In [1]: import numpy as np

In [2]: from numpy import linalg as LA

In [3]: np.set_printoptions(precision=3, suppress=True, linewidth=100, sign=" ")

In [4]: arr = np.load("case14.npy")

In [5]: arr
Out[5]: 
array([[ 0,  0,  0],
       [ 0,  0,  2],
       [ 0,  0, -2],
       [ 0,  0,  0],
       [ 0,  0,  0],
       [ 1, -2,  0],
       [ 0,  0,  0]])

In [6]: U, s, vt = LA.svd(arr)

In [7]: np.argmax(s[:-1] / (s[1:] + 1e-6)) + 1
Out[7]: np.int64(2)

In [8]: A2 = U[:, :2] @ np.diag(s[:2]) @ vt[:2]

In [9]: A2
Out[9]: 
array([[ 0.,  0.,  0.],
       [ 0.,  0.,  2.],
       [ 0.,  0., -2.],
       [ 0.,  0.,  0.],
       [ 0.,  0.,  0.],
       [ 1., -2.,  0.],
       [ 0.,  0.,  0.]])

In [10]: np.round(LA.norm(arr - A2) / LA.norm(arr), 3)
Out[10]: np.float64(0.0)

In [11]: rng = np.random.default_rng(437)

In [12]: K = np.eye(7, dtype=int)[rng.permutation(7)]

In [13]: K
Out[13]: 
array([[ 0,  0,  1,  0,  0,  0,  0],
       [ 0,  0,  0,  1,  0,  0,  0],
       [ 0,  1,  0,  0,  0,  0,  0],
       [ 1,  0,  0,  0,  0,  0,  0],
       [ 0,  0,  0,  0,  0,  0,  1],
       [ 0,  0,  0,  0,  0,  1,  0],
       [ 0,  0,  0,  0,  1,  0,  0]])

In [14]: A2 = K / LA.norm(K, axis=1, keepdims=True)

In [15]: gram = A2 @ A2.T

In [16]: np.degrees(np.arccos(np.clip(gram[4, 3], -1, 1)))
Out[16]: np.float64(90.0)

In [17]: gram
Out[17]: 
array([[ 1.,  0.,  0.,  0.,  0.,  0.,  0.],
       [ 0.,  1.,  0.,  0.,  0.,  0.,  0.],
       [ 0.,  0.,  1.,  0.,  0.,  0.,  0.],
       [ 0.,  0.,  0.,  1.,  0.,  0.,  0.],
       [ 0.,  0.,  0.,  0.,  1.,  0.,  0.],
       [ 0.,  0.,  0.,  0.,  0.,  1.,  0.],
       [ 0.,  0.,  0.,  0.,  0.,  0.,  1.]])

In [18]: (np.abs(gram) > 0.9).astype(int)
Out[18]: 
array([[ 1,  0,  0,  0,  0,  0,  0],
       [ 0,  1,  0,  0,  0,  0,  0],
       [ 0,  0,  1,  0,  0,  0,  0],
       [ 0,  0,  0,  1,  0,  0,  0],
       [ 0,  0,  0,  0,  1,  0,  0],
       [ 0,  0,  0,  0,  0,  1,  0],
       [ 0,  0,  0,  0,  0,  0,  1]])

In [19]: LA.norm(A2, axis=1)
Out[19]: array([ 1.,  1.,  1.,  1.,  1.,  1.,  1.])

In [20]: feats = np.array([[2, 3, 2, -1, -2],
    ...:     [3, 6, 4, 0, -4],
    ...:     [0, 0, 0, 0, 0],
    ...:     [3, 1, 1, 3, 1],
    ...:     [3, -1, 0, 1, 3],
    ...:     [0, 0, 0, 0, 0],
    ...:     [5, 2, 2, 0, 1],
    ...:     [3, 2, 3, 2, 0],
    ...:     [0, 3, 3, 1, -3],
    ...:     [6, 5, 4, 1, -1],
    ...:     [0, 3, 3, 1, -3],
    ...:     [3, 1, 1, 3, 1]])

In [21]: z = feats[:, 0] > np.median(feats[:, 0])

In [22]: f = feats[z].mean(axis=0) - feats[~z].mean(axis=0)

In [23]: np.argsort(-np.abs(f).round(6), kind="stable")
Out[23]: array([ 0,  1,  2,  4,  3])

In [24]: A2 = np.c_[feats[:, :4] @ np.array([[-2, 2, 1, 3], [-3, -2, -1, 1], [2, 1, -1, 3], [1, 0, 1, -2]]), np.array([5, -5, -1, 3, -1, 0, 3, 0, 0, 5, 5, -1])]

In [25]: A2
Out[25]: 
array([[-10,   0,  -4,  17,   5],
       [-16,  -2,  -7,  27,  -5],
       [  0,   0,   0,   0,  -1],
       [ -4,   5,   4,   7,   3],
       [ -2,   8,   5,   6,  -1],
       [  0,   0,   0,   0,   0],
       [-12,   8,   1,  23,   3],
       [ -4,   5,   0,  16,   0],
       [ -2,  -3,  -5,  10,   0],
       [-18,   6,  -2,  33,   5],
       [ -2,  -3,  -5,  10,   5],
       [ -4,   5,   4,   7,  -1]])

In [26]: LA.matrix_rank(A2)
Out[26]: np.int64(5)

In [27]: np.round(LA.lstsq(feats, A2[:, 0])[0], 3) + 0
Out[27]: array([-2., -3.,  2.,  1.,  0.])

In [28]: np.round(LA.norm(A2 - feats @ LA.lstsq(feats, A2)[0], axis=0), 3) + 0
Out[28]: array([ 0.   ,  0.   ,  0.   ,  0.   ,  8.832])

In [29]: data = rng.normal(size=(13, 6)) + 5 * np.array([2, 0, 0, 2, 2, 0])

In [30]: data
Out[30]: 
array([[ 7.946,  1.851, -1.153,  9.789, 11.085, -0.511],
       [ 9.034,  0.019, -0.93 , 10.746, 10.366,  2.049],
       [10.941, -0.534,  2.389, 11.331,  8.736, -0.637],
       [ 9.983, -1.95 , -0.254, 10.476,  8.965,  0.069],
       [10.313,  1.921, -1.37 , 10.439, 11.197, -1.166],
       [11.012, -0.104, -0.431,  8.609, 11.083, -1.986],
       [10.204, -0.359, -0.182, 11.036,  9.344,  0.728],
       [ 8.552, -0.186, -0.275,  7.343,  8.629,  1.379],
       [10.939,  0.35 , -0.044, 11.577,  8.684,  0.377],
       [10.062,  0.21 ,  0.759,  8.648, 10.528,  1.206],
       [10.836,  1.464,  2.08 , 10.978, 10.595, -0.126],
       [ 8.618, -0.151, -2.679,  9.226, 11.285, -0.746],
       [11.28 ,  2.418,  0.261, 10.962,  9.532, -0.29 ]])

In [31]: A2 = np.c_[data[:, :5] @ np.array([[-2, -1, -1, 3, 0],
    ...:     [0, 3, -2, -1, -1],
    ...:     [-2, 0, -1, 3, 0],
    ...:     [3, -2, 0, -3, 3],
    ...:     [-1, 0, 3, -2, 2]]), np.array([2, 0, -2, 0, -1, 0, -1, 1, -2, 1, 2, 1, 0])]

In [32]: A2
Out[32]: 
array([[  4.695, -21.971,  22.758, -33.007,  49.685,   2.   ],
       [  5.664, -30.468,  22.956, -28.678,  52.951,   0.   ],
       [ -1.405, -35.205,  13.946, -10.939,  51.998,  -2.   ],
       [  3.003, -36.783,  21.065, -18.219,  51.306,   0.   ],
       [  2.233, -25.429,  20.807, -28.803,  51.791,  -1.   ],
       [ -6.419, -28.544,  22.877, -16.145,  48.099,   0.   ],
       [  3.72 , -33.353,  18.727, -21.37 ,  52.154,  -1.   ],
       [ -3.155, -23.797,  17.981, -14.267,  39.472,   1.   ],
       [  4.257, -33.042,  14.456, -19.763,  51.748,  -2.   ],
       [ -6.225, -26.73 ,  20.344, -14.748,  46.792,   1.   ],
       [ -3.494, -28.401,  15.94 , -16.837,  52.659,   2.   ],
       [  4.516, -27.523,  28.217, -32.282,  50.4  ,   1.   ],
       [  0.272, -25.951,  12.22 , -19.745,  49.533,   0.   ]])

In [33]: LA.matrix_rank(np.c_[data, A2])
Out[33]: np.int64(7)

In [34]: np.round(LA.lstsq(data, A2[:, 0])[0], 3) + 0
Out[34]: array([-2.,  0., -2.,  3., -1.,  0.])
